$ ipython --no-banner

In [1]: import numpy as np

In [2]: import numpy.linalg as la

In [3]: np.set_printoptions(suppress=True, linewidth=120)

In [4]: data = np.loadtxt("a.csv", delimiter=",")

In [5]: print(data.round(2))
[[  5.87   3.46  -2.2    1.11   1.2    1.    -3.79   4.31   3.83  -5.47]
 [  1.39   0.64  -7.64  -8.63  -5.9    1.    -5.61   2.57   2.79  -4.78]
 [  4.47   3.5   -3.33  -3.21  -1.36   1.    -4.84   3.07   4.31  -3.76]
 [  3.14   6.64  -3.65  -7.95  -6.15   1.    -2.55   1.97   8.69   1.71]
 [  5.71   4.15  -2.19   0.54   0.37   1.    -3.1    4.23   4.77  -4.45]
 [  5.81   8.82  -1.12   0.23  -3.12   1.     2.35   4.67  10.75   1.08]
 [  4.08   0.67  -4.97  -1.83  -0.57   1.    -5.46   3.97   1.52  -7.45]
 [  3.65   4.02  -3.8   -6.01  -3.17   1.    -5.15   2.24   5.16  -2.08]
 [  1.77  -0.02  -7.55  -7.14  -4.76   1.    -5.77   3.01   1.91  -6.1 ]
 [  8.69   7.88   2.93   3.47   4.75   1.    -4.19   3.32   6.73  -1.58]
 [  5.82   7.39  -1.25  -0.05  -1.82   1.     0.06   4.24   8.74  -0.5 ]
 [  5.82   4.83  -1.26  -1.28   0.73   1.    -5.01   2.99   4.92  -3.07]
 [  2.39   4.07  -6.7   -4.22  -7.38   1.     1.5    4.91   7.5   -2.41]
 [  6.31   4.43  -1.16   0.88   1.72   1.    -4.28   3.8    4.46  -4.34]
 [  6.7    7.66   0.46  -0.19   0.5    1.    -2.72   3.16   7.88  -0.29]
 [  3.44   2.07  -4.09  -7.28  -1.72   1.    -8.74   1.32   2.41  -3.9 ]
 [  5.49   5.93  -2.17   0.18  -1.61   1.    -0.5    4.53   7.31  -2.23]
 [  6.76   6.45   0.13   0.52   1.44   1.    -3.58   3.37   6.42  -1.94]
 [  5.09   5.84  -1.66  -3.63  -1.42   1.    -4.33   2.46   6.47  -0.99]
 [  4.65   3.56  -3.49  -1.7   -1.4    1.    -3.34   3.87   4.65  -4.22]
 [ -0.76  -4.7  -11.69 -10.96  -6.75   1.    -8.68   2.63  -2.24  -9.87]
 [  4.73   4.11  -4.01   0.62  -2.38   1.     0.19   5.41   6.04  -4.37]
 [  2.31   0.34  -6.29  -7.76  -3.33   1.    -7.91   2.03   1.46  -5.57]
 [  6.55   5.99  -0.01  -0.44   1.55   1.    -4.77   2.89   5.78  -2.12]
 [  5.87   4.89  -1.17  -1.26   0.81   1.    -5.06   2.96   4.94  -3.02]
 [  1.55  -0.64  -7.08 -10.04  -3.89   1.    -9.75   1.22   0.4   -5.83]
 [  4.2    4.99  -2.69  -5.8   -2.48   1.    -5.43   1.89   5.78  -1.11]
 [  7.4    6.02   0.9    1.53   3.28   1.    -4.94   3.22   5.34  -2.88]
 [  6.17   4.35  -0.51  -1.86   2.3    1.    -7.57   2.12   3.62  -3.5 ]]

In [6]: x0 = np.array([1, -1, 1, 2, -1, -3, 2, -1, -2, 0])

In [7]: np.round(data @ np.eye(10)[8], 2)
Out[7]: 
array([ 3.83,  2.79,  4.31,  8.69,  4.77, 10.75,  1.52,  5.16,  1.91,  6.73,  8.74,  4.92,  7.5 ,  4.46,  7.88,  2.41,
        7.31,  6.42,  6.47,  4.65, -2.24,  6.04,  1.46,  5.78,  4.94,  0.4 ,  5.78,  5.34,  3.62])

In [8]: np.sign((data @ x0).round(6))
Out[8]: 
array([-1., -1., -1., -1., -1., -1., -1., -1., -1., -1., -1., -1., -1., -1., -1., -1., -1., -1., -1., -1., -1., -1.,
       -1., -1., -1., -1., -1., -1., -1.])

In [9]: left, sv, Vh = la.svd(data, full_matrices=False)

In [10]: left.shape, sv.shape, Vh.shape
Out[10]: ((29, 10), (10,), (10, 10))

In [11]: np.abs(left[:, 0]).round(6).argmax()
Out[11]: np.int64(3)

In [12]: M2 = np.array([[1, 1],
    ...:     [2, 2],
    ...:     [0, 0],
    ...:     [2, 1],
    ...:     [2, 2],
    ...:     [2, 1],
    ...:     [1, 1],
    ...:     [1, 0],
    ...:     [1, 2],
    ...:     [2, 1],
    ...:     [2, 1],
    ...:     [1, 1]])

In [13]: C = np.array([[1, 1, 3, -2, -1], [0, 1, 1, -2, 1]])

In [14]: mat = M2 @ C

In [15]: mat
Out[15]: 
array([[ 1,  2,  4, -4,  0],
       [ 2,  4,  8, -8,  0],
       [ 0,  0,  0,  0,  0],
       [ 2,  3,  7, -6, -1],
       [ 2,  4,  8, -8,  0],
       [ 2,  3,  7, -6, -1],
       [ 1,  2,  4, -4,  0],
       [ 1,  1,  3, -2, -1],
       [ 1,  3,  5, -6,  1],
       [ 2,  3,  7, -6, -1],
       [ 2,  3,  7, -6, -1],
       [ 1,  2,  4, -4,  0]])

In [16]: # row 4 repeats row 1

In [17]: D = la.norm(mat[:, None] - mat[None], axis=-1)

In [18]: D.mean(axis=1).argmax()
Out[18]: np.int64(2)

In [19]: D[11].round(6).argsort(kind="stable")[:4]
Out[19]: array([ 0,  6, 11,  7])

In [20]: np.unravel_index(D.round(6).argmax(), D.shape)
Out[20]: (np.int64(1), np.int64(2))

In [21]: (D + 1e9 * np.eye(12)).round(6).argmin(axis=1)
Out[21]: array([6, 4, 7, 5, 1, 3, 0, 0, 0, 3, 3, 0])

In [22]: np.flatnonzero(D[11] < D.mean() / 2)
Out[22]: array([ 0,  6, 11])
